% ipython --no-banner

In [1]: import numpy as np

In [2]: np.set_printoptions(suppress=True, linewidth=200)

In [3]: A = np.load("test9.npy")

In [4]: A
Out[4]: 
array([[ 1.466, -1.022,  0.597],
       [-1.022, -1.337, -0.704],
       [ 0.597, -0.704, -1.129]])

In [5]: rng = np.random.default_rng(3520)

In [6]: out = A + rng.integers(-2, 3, (3, 2)) @ rng.integers(-2, 3, (2, 3))

In [7]: out.round(3)
Out[7]: 
array([[-2.534, -0.022,  2.597],
       [-7.022, -0.337,  2.296],
       [-1.403, -1.704, -0.129]])

In [8]: np.abs(out - A).sum(axis=1)
Out[8]: array([ 7., 10.,  4.])

In [9]: proj = np.triu(np.array([[3, -4, 2], [3, 2, 2], [1, 1, 1]]), 1) + np.eye(3)

In [10]: out = proj @ A @ np.linalg.inv(proj)

In [11]: np.linalg.matrix_rank(out)
Out[11]: np.int64(3)

In [12]: out.round(3)
Out[12]: 
array([[  6.748,  29.91 , -72.161],
       [  0.172,  -2.057,   0.808],
       [  0.597,   1.684,  -5.691]])

In [13]: np.argsort(-np.linalg.norm(out, axis=0).round(6), kind="stable")[:3]
Out[13]: array([2, 1, 0])

In [14]: np.round(np.linalg.norm(out, 2) / np.linalg.norm(out), 3)
Out[14]: np.float64(1.0)

In [15]: np.all(np.linalg.eigvalsh(A) > 0)
Out[15]: np.False_

In [16]: X = np.loadtxt("arr.csv", delimiter=",")

In [17]: print(X)
[[-6.5  1.  -1.  -1.7 -0.9]
 [-1.   0.4  0.1 -0.6  0.1]
 [-1.5 -1.5  2.3  0.5 -0.7]
 [-4.5 -0.5 -0.4 -0.4 -1.5]]

In [18]: w, vecs = np.linalg.eig(A)

In [19]: np.round(np.sort(np.linalg.eigvals(np.linalg.inv(A))), 3)
Out[19]: array([-1. , -0.5,  0.5])

In [20]: round(np.prod(w), 3)
Out[20]: np.float64(4.001)

In [21]: print(w.round(3))
[ 2.    -1.    -2.001]

In [22]: out = X / np.sqrt((X ** 2).mean(axis=1, keepdims=True))

In [23]: np.round(np.linalg.norm(out, axis=1), 3)
Out[23]: array([2.236, 2.236, 2.236, 2.236])

In [24]: np.linalg.matrix_rank(out) == np.linalg.matrix_rank(X)
Out[24]: np.True_

In [25]: W1 = np.array([[-1, -1, 1, -1],
    ...:     [-1, -1, -1, 0],
    ...:     [1, 1, 2, -1],
    ...:     [-1, -1, -1, -2],
    ...:     [-2, -2, 1, 1]])

In [26]: coef = np.array([1, -2, 2, -1])

In [27]: act = np.maximum(X @ W1 + coef, 0)

In [28]: print((act > 0).mean(axis=0))
[1.   0.75 0.5  0.75]

In [29]: print((act > 0).astype(int))
[[1 1 0 1]
 [1 0 1 1]
 [1 1 1 0]
 [1 1 0 1]]

In [30]: basis = np.array([[3, 0], [3, 3], [2, 2], [2, 1]])

In [31]: (act @ basis).round(6).argmax(axis=1)
Out[31]: array([0, 0, 0, 0])

In [32]: np.round(act @ basis, 3)
Out[32]: 
array([[63. , 27. ],
       [11.7,  4.2],
       [45. , 23.4],
       [51.4, 21.2]])

In [33]: feats = np.array([[-4, 5, -1], [1, -4, 1], [1, 4, -3], [5, 3, -2]])

In [34]: feats[-1] = feats[0] + -1 * feats[1]

In [35]: feats
Out[35]: 
array([[-4,  5, -1],
       [ 1, -4,  1],
       [ 1,  4, -3],
       [-5,  9, -2]])

In [36]: round(float(np.linalg.norm(feats[0] - feats[2])), 3)
Out[36]: 5.477

In [37]: print(np.round(np.linalg.norm(feats) ** 2 / np.linalg.norm(feats, 2) ** 2, 3))
1.084

In [38]: feats[0] @ feats[2]
Out[38]: np.int64(19)

In [39]: np.round(np.linalg.norm(feats, axis=1), 3)
Out[39]: array([ 6.481,  4.243,  5.099, 10.488])

In [40]: np.round(np.linalg.norm(feats, 2), 3)
Out[40]: np.float64(13.445)

In [41]: q, vecs = np.linalg.qr(feats[:, :2])[0], np.linalg.qr(feats[:, 2:])[0]

In [42]: sv = np.linalg.svd(q.T @ vecs, compute_uv=False)

In [43]: np.round(np.degrees(np.arccos(sv.clip(0, 1))), 3)
Out[43]: array([12.495])

In [44]: proj = feats @ np.linalg.solve(feats.T @ feats, feats.T)

In [45]: print(round(np.trace(proj), 3))
3.0

In [46]: np.round((np.eye(4) - proj) @ feats, 3) + 0
Out[46]: 
array([[0., 0., 0.],
       [0., 0., 0.],
       [0., 0., 0.],
       [0., 0., 0.]])

In [47]: np.round(np.diag(proj), 3)
Out[47]: array([0.667, 0.667, 1.   , 0.667])

In [48]: def softmax(z):
    ...:     e = np.exp(z - z.max(axis=-1, keepdims=True))
    ...:     return e / e.sum(axis=-1, keepdims=True)
    ...: 

In [49]: np.round(softmax(feats[1]), 3)
Out[49]: array([0.498, 0.003, 0.498])

In [50]: np.round(softmax(10 * feats[1]), 3) + 0
Out[50]: array([0.5, 0. , 0.5])

In [51]: np.round(softmax(feats).sum(axis=1), 3)
Out[51]: array([1., 1., 1., 1.])

In [52]: np.round(softmax(feats[1] + 5), 3)
Out[52]: array([0.498, 0.003, 0.498])

In [53]: scores = feats @ feats.T / np.sqrt(3)

In [54]: np.round(softmax(scores), 3) + 0
Out[54]: 
array([[0.   , 0.   , 0.   , 1.   ],
       [0.   , 1.   , 0.   , 0.   ],
       [0.   , 0.   , 0.002, 0.998],
       [0.   , 0.   , 0.   , 1.   ]])

In [55]: print(np.round(softmax(scores)[1] @ feats, 3))
[ 1. -4.  1.]

In [56]: np.round(softmax(scores + np.triu(np.full(scores.shape, -np.inf), 1)), 3) + 0
Out[56]: 
array([[1.   , 0.   , 0.   , 0.   ],
       [0.   , 1.   , 0.   , 0.   ],
       [0.017, 0.   , 0.983, 0.   ],
       [0.   , 0.   , 0.   , 1.   ]])

In [57]: arr = np.loadtxt("m.csv", delimiter=",")

In [58]: arr.round(3)
Out[58]: 
array([[-19.181,   1.569, -17.442, -16.029],
       [ -8.945,  -0.071,  -8.243,  -8.681],
       [ -7.574,  -0.296,  -7.025,  -7.654],
       [ -4.811,  -0.741,  -4.587,  -5.509],
       [ -2.223,  -1.085,  -2.319,  -3.297],
       [ -1.565,  -1.124,  -1.74 ,  -2.649],
       [ -1.233,  -1.12 ,  -1.444,  -2.289],
       [ -0.861,  -1.075,  -1.103,  -1.837],
       [ -0.836,  -1.069,  -1.079,  -1.803],
       [ -0.806,  -1.062,  -1.051,  -1.763],
       [ -0.698,  -1.029,  -0.947,  -1.61 ],
       [ -0.335,  -0.78 ,  -0.558,  -0.967],
       [ -0.176,  -0.501,  -0.33 ,  -0.551],
       [ -0.072,  -0.218,  -0.143,  -0.225],
       [  0.053,   0.156,   0.106,   0.154],
       [  0.15 ,   0.414,   0.293,   0.402],
       [  0.155,   0.427,   0.303,   0.414],
       [  1.461,   2.371,   2.361,   2.418],
       [  2.062,   2.944,   3.195,   3.105],
       [  2.949,   3.66 ,   4.38 ,   4.036],
       [  3.672,   4.171,   5.319,   4.751],
       [  3.858,   4.295,   5.558,   4.931],
       [  5.79 ,   5.445,   7.981,   6.715],
       [ 13.864,   8.996,  17.613,  13.491]])

In [59]: # rank 3

In [60]: Xs = arr - arr.mean(axis=0)

In [61]: vecs = np.linalg.svd(Xs)[2][:3]

In [62]: out = Xs - Xs @ vecs.T @ vecs

In [63]: np.round((Xs @ vecs.T).std(axis=0), 3)
Out[63]: array([10.28 ,  2.047,  0.504])

In [64]: print(np.linalg.norm(out, axis=1).round(6).argmax())
0

In [65]: np.round(np.diag(vecs.T @ vecs), 3)
Out[65]: array([0.496, 0.893, 0.639, 0.973])

In [66]: print(np.round(np.cov(Xs @ vecs.T, rowvar=False), 3) + 0)
[[110.282   0.      0.   ]
 [  0.      4.37    0.   ]
 [  0.      0.      0.265]]

In [67]: D = np.linalg.norm(arr[:, None] - arr[None], axis=-1)

In [68]: D[:5, :5].round(3)
Out[68]: 
array([[ 0.   , 15.687, 17.801, 22.085, 26.18 ],
       [15.687,  0.   ,  2.115,  6.401, 10.502],
       [17.801,  2.115,  0.   ,  4.286,  8.389],
       [22.085,  6.401,  4.286,  0.   ,  4.105],
       [26.18 , 10.502,  8.389,  4.105,  0.   ]])

In [69]: D.shape
Out[69]: (24, 24)

In [70]: out = np.array([[1, 2], [2, -1], [2, 2]])

In [71]: print(np.vstack([feats, out.T]).shape)
(6, 3)

In [72]: np.einsum("ij->j", feats)
Out[72]: array([-7, 14, -5])

In [73]: W0 = np.load("out14.npy")

In [74]: W0
Out[74]: 
array([[1.1, 1. ],
       [1. , 1.1]])

In [75]: # symmetric, so the eigenvalues are real

In [76]: u, g = W0[1], W0[0]

In [77]: u @ u
Out[77]: np.float64(2.21)

In [78]: p = (u @ g) / (u @ u) * u

In [79]: round(np.linalg.norm(u + g) ** 2 + np.linalg.norm(u - g) ** 2, 3)
Out[79]: np.float64(8.84)

In [80]: np.linalg.matrix_rank(np.outer(u, g))
Out[80]: np.int64(1)

In [81]: t = np.radians(135)

In [82]: R = np.eye(2)

In [83]: R[1, 1] = R[0, 0] = np.cos(t)

In [84]: R[1, 0], R[0, 1] = -np.sin(t), np.sin(t)

In [85]: R.round(3)
Out[85]: 
array([[-0.707,  0.707],
       [-0.707, -0.707]])

In [86]: out = W0 @ R.T

In [87]: np.allclose(np.linalg.norm(W0, axis=1), np.linalg.norm(out, axis=1))
Out[87]: True

In [88]: np.round(np.abs(out - W0).max(axis=0), 3)
Out[88]: array([1.171, 2.585])

In [89]: out.round(3)
Out[89]: 
array([[-0.071, -1.485],
       [ 0.071, -1.485]])

In [90]: np.round(np.linalg.svd(W0, compute_uv=False), 3), np.round(np.linalg.svd(out, compute_uv=False), 3)
Out[90]: (array([2.1, 0.1]), array([2.1, 0.1]))

In [91]: x = np.ones(2)

In [92]: for _ in range(7):
    ...:     x = W0 @ x
    ...:     x /= np.linalg.norm(x)
    ...:     print(round(x @ W0 @ x, 3))
    ...: 
2.1
2.1
2.1
2.1
2.1
2.1
2.1

In [93]: print(round(np.linalg.eigvalsh(W0)[-1], 3))
2.1

In [94]: x.round(3)
Out[94]: array([0.707, 0.707])

In [95]: K = np.load("run14.npy")

In [96]: print(K)
[[1 0 0 0]
 [0 0 1 0]
 [0 1 0 0]
 [0 0 0 1]]

In [97]: w, vecs = np.linalg.eigh(K)

In [98]: x = np.array([-1, -1, -1, 2])

In [99]: x @ K @ x / (x @ x), w[0], w[-1]
Out[99]: (np.float64(1.0), np.float64(-1.0), np.float64(1.0))

In [100]: out = np.array([[5, 4, 3], [2, 4, 5], [4, 4, 2], [4, 1, 0]])

In [101]: np.einsum("ik,kj->ij", K, out)
Out[101]: 
array([[5, 4, 3],
       [4, 4, 2],
       [2, 4, 5],
       [4, 1, 0]])

In [102]: np.einsum("ij->j", K)
Out[102]: array([1, 1, 1, 1])

In [103]: np.einsum("ik,kj->ji", K, out)
Out[103]: 
array([[5, 4, 2, 4],
       [4, 4, 4, 1],
       [3, 2, 5, 0]])

In [104]: out.T @ K.T
Out[104]: 
array([[5, 4, 2, 4],
       [4, 4, 4, 1],
       [3, 2, 5, 0]])

In [105]: np.linalg.matrix_rank(K @ out)
Out[105]: np.int64(3)

In [106]: np.vstack([K, out.T]).shape
Out[106]: (7, 4)

In [107]: np.linalg.matrix_rank(np.vstack([K, out.T]))
Out[107]: np.int64(4)

In [108]: K @ out
Out[108]: 
array([[5, 4, 3],
       [4, 4, 2],
       [2, 4, 5],
       [4, 1, 0]])

In [109]: w, vecs = np.linalg.eigh(K)

In [110]: (w > 1e-8).sum(), (w < -1e-8).sum()
Out[110]: (np.int64(3), np.int64(1))

In [111]: np.round(vecs.T @ K @ vecs, 3) + 0
Out[111]: 
array([[-1.,  0.,  0.,  0.],
       [ 0.,  1.,  0.,  0.],
       [ 0.,  0.,  1.,  0.],
       [ 0.,  0.,  0.,  1.]])

In [112]: np.round(np.linalg.svd(K, compute_uv=False), 3)
Out[112]: array([1., 1., 1., 1.])

In [113]: np.round(vecs @ np.diag(w) @ vecs.T, 3) + 0
Out[113]: 
array([[1., 0., 0., 0.],
       [0., 0., 1., 0.],
       [0., 1., 0., 0.],
       [0., 0., 0., 1.]])

In [114]: w.sum(), np.trace(K)
Out[114]: (np.float64(2.0), np.int64(2))

In [115]: np.kron(np.eye(2, dtype=int), K)
Out[115]: 
array([[1, 0, 0, 0, 0, 0, 0, 0],
       [0, 0, 1, 0, 0, 0, 0, 0],
       [0, 1, 0, 0, 0, 0, 0, 0],
       [0, 0, 0, 1, 0, 0, 0, 0],
       [0, 0, 0, 0, 1, 0, 0, 0],
       [0, 0, 0, 0, 0, 0, 1, 0],
       [0, 0, 0, 0, 0, 1, 0, 0],
       [0, 0, 0, 0, 0, 0, 0, 1]])

In [116]: np.einsum("ij,ji->", K, K)
Out[116]: np.int64(4)

In [117]: print(np.poly(K))
[ 1. -2.  0.  2. -1.]

In [118]: round(np.linalg.eigvals(K).sum().real, 3)
Out[118]: np.float64(2.0)

In [119]: round(np.linalg.det(K[::-1]), 3)
Out[119]: np.float64(-1.0)

In [120]: round(float(np.linalg.det(K.T)), 3)
Out[120]: -1.0
